$ python -q
>>> import numpy as np
>>> np.set_printoptions(suppress=True, linewidth=140)
>>> arr = np.array([[0, -1, 2], [0, 0, -2], [0, 0, 0]])
>>> arr.inv()
Traceback (most recent call last):
  File "<python-input-3>", line 1, in <module>
    arr.inv()
    ^^^^^^^
AttributeError: 'numpy.ndarray' object has no attribute 'inv'
>>> np.allclose(arr, arr.T)
False
>>> round(float(np.linalg.det(arr)), 3)
0.0
>>> (arr - arr.T) / 2
array([[ 0. , -0.5,  1. ],
       [ 0.5,  0. , -1. ],
       [-1. ,  1. ,  0. ]])
>>> (arr + arr.T) / 2
array([[ 0. , -0.5,  1. ],
       [-0.5,  0. , -1. ],
       [ 1. , -1. ,  0. ]])
>>> arr @ arr
array([[0, 0, 2],
       [0, 0, 0],
       [0, 0, 0]])
>>> np.trace(arr)
np.int64(0)
>>> X = np.load("dump.npy")
>>> X
array([[ 1, -2,  1],
       [ 2, -2, -1],
       [-3,  1, -3],
       [-3,  1, -3],
       [ 1, -2,  1],
       [ 0,  0,  0],
       [-2, -1, -2],
       [-1, -1, -4],
       [ 1, -2,  1],
       [ 0,  0,  0],
       [ 2, -2, -1],
       [ 1, -2,  1],
       [ 1, -2,  1],
       [ 0,  0,  0],
       [ 1, -2,  1],
       [-2, -1, -2],
       [ 3, -4,  0],
       [ 2, -2, -1],
       [ 2, -2, -1]])
>>> A2 = np.c_[X[:, :2] @ np.array([[3, 2], [-1, 4]]), np.array([2, -3, -1, -2, -2, -3, 3, 1, 0, 0, -3, 1, -1, -1, 3, 0, -1, -2, 2])]
>>> A2
array([[  5,  -6,   2],
       [  8,  -4,  -3],
       [-10,  -2,  -1],
       [-10,  -2,  -2],
       [  5,  -6,  -2],
       [  0,   0,  -3],
       [ -5,  -8,   3],
       [ -2,  -6,   1],
       [  5,  -6,   0],
       [  0,   0,   0],
       [  8,  -4,  -3],
       [  5,  -6,   1],
       [  5,  -6,  -1],
       [  0,   0,  -1],
       [  5,  -6,   3],
       [ -5,  -8,   0],
       [ 13, -10,  -1],
       [  8,  -4,  -2],
       [  8,  -4,   2]])
>>> np.round(np.linalg.norm(A2 - X @ np.linalg.lstsq(X, A2)[0], axis=0), 3) + 0
array([0.   , 0.   , 7.797])
>>> np.linalg.matrix_rank(A2)
np.int64(3)
>>> Ac = X - X.mean(axis=1)
Traceback (most recent call last):
  File "<python-input-16>", line 1, in <module>
    Ac = X - X.mean(axis=1)
         ~~^~~~~~~~~~~~~~~~
ValueError: operands could not be broadcast together with shapes (19,3) (19,) 
>>> Ac = X - X.mean(axis=0)
>>> U, s, Vt = np.linalg.svd(Ac, full_matrices=False)
>>> np.searchsorted(np.cumsum(s ** 2) / (s ** 2).sum(), 0.9) + 1
np.int64(2)
>>> s.round(3)
array([10.064,  4.642,  2.407])
>>> np.round(s ** 2 / (s ** 2).sum(), 3)
array([0.787, 0.168, 0.045])
>>> np.round(np.abs(Vt[-1]), 3)
array([0.602, 0.787, 0.133])
>>> (np.sign(U[:, 0]) == np.sign(U[0, 0])).astype(int)
array([1, 1, 0, 0, 1, 0, 0, 0, 1, 0, 1, 1, 1, 0, 1, 0, 1, 1, 1])
>>> np.linalg.matrix_rank(Ac)
np.int64(3)
>>> U, s, Vt = np.linalg.svd(X, full_matrices=False)
>>> np.round(np.abs(Vt[0]), 3)
array([0.698, 0.615, 0.366])
>>> (s > 1e-8).sum()
np.int64(3)
>>> np.allclose(U * s @ Vt, X)
True
>>> np.abs(U[:, 0]).round(6).argmax()
np.int64(16)
>>> np.round(s / s[0], 3)
array([1.   , 0.698, 0.291])
>>> C2 = np.cov(X, rowvar=False)
>>> C2.shape
(3, 3)
>>> np.median(X, axis=0)
array([ 1., -2.,  0.])
>>> np.round(X.std(axis=0), 3)
array([1.718, 1.216, 1.529])
>>> np.round(np.linalg.eigvalsh(C2)[::-1], 3)
array([5.627, 1.197, 0.322])
>>> np.round(np.polyfit(X[:, 2], X[:, 0], 1), 3)
array([0.716, 0.768])
>>> np.argwhere(np.triu(np.abs(np.corrcoef(X.T)) > 0.8, 1))
array([[0, 1]])
>>> x0 = np.array([1, 9, 5])
>>> rhs = X @ x0
>>> np.round(np.linalg.lstsq(X, rhs)[0], 3)
array([1., 9., 5.])
>>> np.round(np.linalg.pinv(X) @ X, 3) + 0
array([[1., 0., 0.],
       [0., 1., 0.],
       [0., 0., 1.]])
>>> rng = np.random.default_rng(4522)
>>> rhs = rhs + 0.3 * rng.normal(size=19)
>>> rhs.round(3)
array([-12.176, -20.387,  -8.845,  -8.988, -12.158,  -0.187, -20.898, -30.297, -12.09 ,  -0.042, -20.865, -11.821, -12.114,   0.214,
       -11.975, -20.982, -32.9  , -21.375, -21.171])
>>> b, *_ = np.linalg.lstsq(X, rhs)
>>> b.round()
array([1., 9., 5.])
>>> round(float(np.linalg.norm(rhs - X @ b)), 3)
0.943
>>> J = np.load("m.npy")
>>> J
array([[-1,  4,  2],
       [-7,  9,  0],
       [ 2, -6,  5]])
>>> hat = np.triu(np.array([[2, 8, 8], [6, 8, 2], [6, 3, 4]]), 1) + np.eye(3)
>>> A2 = hat @ J @ np.linalg.inv(hat)
>>> round(float(np.linalg.det(A2)), 3)
143.0
>>> hat @ J - J @ hat
array([[-40.,  32.,  40.],
       [  4.,  44.,  48.],
       [  0., -16.,  -4.]])
>>> np.linalg.matrix_rank(A2)
np.int64(3)
>>> lab = rng.permutation(3)
>>> A2 = J[:, lab] * rng.choice([-1, 1], 3)
>>> A2
array([[ 1, -2, -4],
       [ 7,  0, -9],
       [-2, -5,  6]])
>>> U, _, Vt = np.linalg.svd(J.T @ A2)
>>> lab
array([0, 2, 1])
>>> np.unravel_index(np.abs(J).argmax(), J.shape)
(np.int64(1), np.int64(1))
>>> J.sum(axis=1)
array([5, 2, 1])
>>> np.abs(J).max()
np.int64(9)
>>> J.shape
(3, 3)
>>> np.linalg.matrix_rank(J)
np.int64(3)
>>> np.round(J.mean(axis=0), 3)
array([-2.   ,  2.333,  2.333])
>>> J.sum(axis=0)
array([-6,  7,  7])
